% python3 -q
>>> import numpy as np
>>> from numpy import linalg as LA
>>> np.set_printoptions(precision=3, suppress=True, linewidth=120)
>>> def rnd(a):
...     return np.round(a, 3) + 0
... 
>>> X = np.load("x.npy")
>>> print(rnd(X))
[[-0.056 -0.752  0.492 -0.192 -0.164 -0.356]
 [-0.169 -0.397 -0.736  0.258 -0.446 -0.086]
 [-0.676 -0.053  0.332  0.439 -0.084  0.48 ]
 [-0.451 -0.159 -0.265 -0.04   0.782 -0.296]
 [-0.507  0.483  0.063 -0.26  -0.389 -0.535]
 [-0.225 -0.126 -0.18  -0.797 -0.064  0.512]]
>>> M2 = X / np.sqrt((X ** 2).mean(axis=1, keepdims=True))
>>> print(rnd(M2[1]))
[-0.414 -0.971 -1.802  0.631 -1.093 -0.21 ]
>>> print(LA.matrix_rank(M2) == LA.matrix_rank(X))
True
>>> rng = np.random.default_rng(37)
>>> labels = rng.permutation(6)
>>> print(labels)
[3 5 1 0 4 2]
>>> M2 = X[labels][:, labels]
>>> print(rnd(np.trace(M2)))
-0.038
>>> print(rnd(M2))
[[-0.04  -0.296 -0.159 -0.451  0.782 -0.265]
 [-0.797  0.512 -0.126 -0.225 -0.064 -0.18 ]
 [ 0.258 -0.086 -0.397 -0.169 -0.446 -0.736]
 [-0.192 -0.356 -0.752 -0.056 -0.164  0.492]
 [-0.26  -0.535  0.483 -0.507 -0.389  0.063]
 [ 0.439  0.48  -0.053 -0.676 -0.084  0.332]]
>>> print(rnd(np.diag(M2)))
[-0.04   0.512 -0.397 -0.056 -0.389  0.332]
>>> print(rnd(np.sort(np.abs(LA.eigvals(M2)))))
[1. 1. 1. 1. 1. 1.]
>>> print(np.allclose(M2, X))
False
>>> C2 = M2.T @ M2
>>> print(rnd(np.trace(C2)), rnd((M2 ** 2).sum()))
6.0 6.0
>>> arr = np.loadtxt("arr.csv", delimiter=",")
>>> print(arr)
[[5. 1. 0. 0. 0. 0. 0. 0. 0. 0. 0. 0.]
 [0. 5. 1. 0. 0. 0. 0. 0. 0. 0. 0. 0.]
 [0. 0. 5. 1. 0. 0. 0. 0. 0. 0. 0. 0.]
 [0. 0. 0. 5. 1. 0. 0. 0. 0. 0. 0. 0.]
 [0. 0. 0. 0. 5. 1. 0. 0. 0. 0. 0. 0.]
 [0. 0. 0. 0. 0. 5. 1. 0. 0. 0. 0. 0.]
 [0. 0. 0. 0. 0. 0. 5. 1. 0. 0. 0. 0.]
 [0. 0. 0. 0. 0. 0. 0. 5. 1. 0. 0. 0.]
 [0. 0. 0. 0. 0. 0. 0. 0. 5. 1. 0. 0.]
 [0. 0. 0. 0. 0. 0. 0. 0. 0. 5. 1. 0.]
 [0. 0. 0. 0. 0. 0. 0. 0. 0. 0. 5. 1.]
 [0. 0. 0. 0. 0. 0. 0. 0. 0. 0. 0. 5.]]
>>> Q, Rm = LA.qr(arr)
>>> print(abs(Rm[0, 0]), rnd(LA.norm(arr[:, 0])))
5.0 5.0
>>> print(Q.shape, Rm.shape)
(12, 12) (12, 12)
>>> print(Q.T @ Q)
[[1. 0. 0. 0. 0. 0. 0. 0. 0. 0. 0. 0.]
 [0. 1. 0. 0. 0. 0. 0. 0. 0. 0. 0. 0.]
 [0. 0. 1. 0. 0. 0. 0. 0. 0. 0. 0. 0.]
 [0. 0. 0. 1. 0. 0. 0. 0. 0. 0. 0. 0.]
 [0. 0. 0. 0. 1. 0. 0. 0. 0. 0. 0. 0.]
 [0. 0. 0. 0. 0. 1. 0. 0. 0. 0. 0. 0.]
 [0. 0. 0. 0. 0. 0. 1. 0. 0. 0. 0. 0.]
 [0. 0. 0. 0. 0. 0. 0. 1. 0. 0. 0. 0.]
 [0. 0. 0. 0. 0. 0. 0. 0. 1. 0. 0. 0.]
 [0. 0. 0. 0. 0. 0. 0. 0. 0. 1. 0. 0.]
 [0. 0. 0. 0. 0. 0. 0. 0. 0. 0. 1. 0.]
 [0. 0. 0. 0. 0. 0. 0. 0. 0. 0. 0. 1.]]
>>> print(np.trace(Q @ Q.T))
12.0
